$ python -q
>>> import numpy as np
>>> import numpy.linalg as la
>>> np.set_printoptions(precision=1, suppress=True, linewidth=140)
>>> X = np.tril(np.array([[-1, -2, 1], [1, -1, 1], [2, 0, 0]]), -1) + np.eye(3, dtype=int)
>>> X
array([[1, 0, 0],
       [1, 1, 0],
       [2, 0, 1]])
>>> [int(la.matrix_rank(la.matrix_power(X, p))) for p in range(1, 4)]
[3, 3, 3]
>>> la.matrix_rank(X - X[0, 0] * np.eye(3))
np.int64(1)
>>> X @ X
array([[1, 0, 0],
       [2, 1, 0],
       [4, 0, 1]])
>>> np.sort(la.eigvals(X))
array([1., 1., 1.])
>>> np.trace(X)
np.int64(3)
>>> np.round(la.det(X), 1)
np.float64(1.0)
>>> assert X == X.T
Traceback (most recent call last):
  File "<python-input-11>", line 1, in <module>
    assert X == X.T
           ^^^^^^^^
ValueError: The truth value of an array with more than one element is ambiguous. Use a.any() or a.all()
>>> (X + X.T) / 2
array([[1. , 0.5, 1. ],
       [0.5, 1. , 0. ],
       [1. , 0. , 1. ]])
>>> np.allclose(X @ X.T, X.T @ X)
False
>>> X @ X
array([[1, 0, 0],
       [2, 1, 0],
       [4, 0, 1]])
>>> X.inv()
Traceback (most recent call last):
  File "<python-input-15>", line 1, in <module>
    X.inv()
    ^^^^^
AttributeError: 'numpy.ndarray' object has no attribute 'inv'
>>> rng = np.random.default_rng(29646)
>>> lab = rng.permutation(3)
>>> lab
array([2, 0, 1])
>>> B = X[lab][:, lab]
>>> np.diag(B)
array([1, 1, 1])
>>> np.allclose(B, X)
False
>>> np.sort(np.abs(la.eigvals(B)))
array([1., 1., 1.])
>>> B
array([[1, 2, 0],
       [0, 1, 0],
       [0, 1, 1]])
>>> evals, evecs = la.eig(X)
>>> np.prod(evals)
np.float64(1.0)
>>> m1 = rng.normal(size=(21, 4)) + 20 * np.array([0, 3, -1, -1])
>>> m1.round(1) + 0
array([[  0.4,  61.1, -20. , -20.5],
       [ -1.7,  61.5, -22.3, -18.4],
       [  0.5,  59.3, -19.3, -18.9],
       [  1.7,  58.6, -18.9, -19.8],
       [ -1.3,  59.5, -20.5, -19.3],
       [  0.8,  60.3, -20.6, -19.3],
       [  0.1,  60.4, -18.8, -19.9],
       [  1.5,  60.8, -17.8, -19.4],
       [  0. ,  61.3, -18.4, -19.9],
       [  0.3,  60. , -18.5, -19.3],
       [  1.9,  60.5, -20.7, -19.6],
       [  1.4,  58.7, -20.5, -17.6],
       [ -0.5,  59.9, -20.5, -20.3],
       [ -2.7,  60.5, -20.7, -20.3],
       [  0.2,  60.3, -21. , -17.8],
       [ -1. ,  61.3, -18.2, -18.8],
       [ -1.1,  60. , -21.3, -20.2],
       [ -0.7,  58. , -20.5, -21.5],
       [  0.8,  58.9, -20. , -20.8],
       [ -1. ,  58.3, -21.6, -20.5],
       [  0.8,  60.1, -21.6, -20. ]])
>>> Ac = (m1 - m1.mean(axis=0)) / m1.std(axis=0)
>>> Ac.std(axis=0)
array([1., 1., 1., 1.])
>>> np.argwhere(np.abs(Ac) > 2)
array([[11,  3],
       [13,  0]])
>>> beta = la.lstsq(np.delete(Ac, 1, axis=1), Ac[:, 1])[0]
>>> beta
array([-0.3,  0.3,  0.3])
>>> np.abs(beta).argmax()
np.int64(2)
>>> round(float(1 - np.var(Ac[:, 1] - np.delete(Ac, 1, axis=1) @ beta)), 1)
0.2
>>> J = np.load("x.npy")
>>> J
array([[ 7., -5.,  1.],
       [ 0.,  1., -1.],
       [ 0., -1.,  0.]])
>>> B = la.inv(J)
>>> J @ B
array([[1., 0., 0.],
       [0., 1., 0.],
       [0., 0., 1.]])
>>> B
array([[ 0.1,  0.1, -0.6],
       [ 0. ,  0. , -1. ],
       [-0. , -1. , -1. ]])
>>> (np.abs(B) > 1e-9).astype(int)
array([[1, 1, 1],
       [0, 0, 1],
       [0, 1, 1]])
>>> la.det(J) * B
array([[-1., -1.,  4.],
       [-0., -0.,  7.],
       [ 0.,  7.,  7.]])
>>> round(la.cond(J), 1)
np.float64(14.6)
>>> round(la.slogdet(J)[0], 1)
np.float64(-1.0)
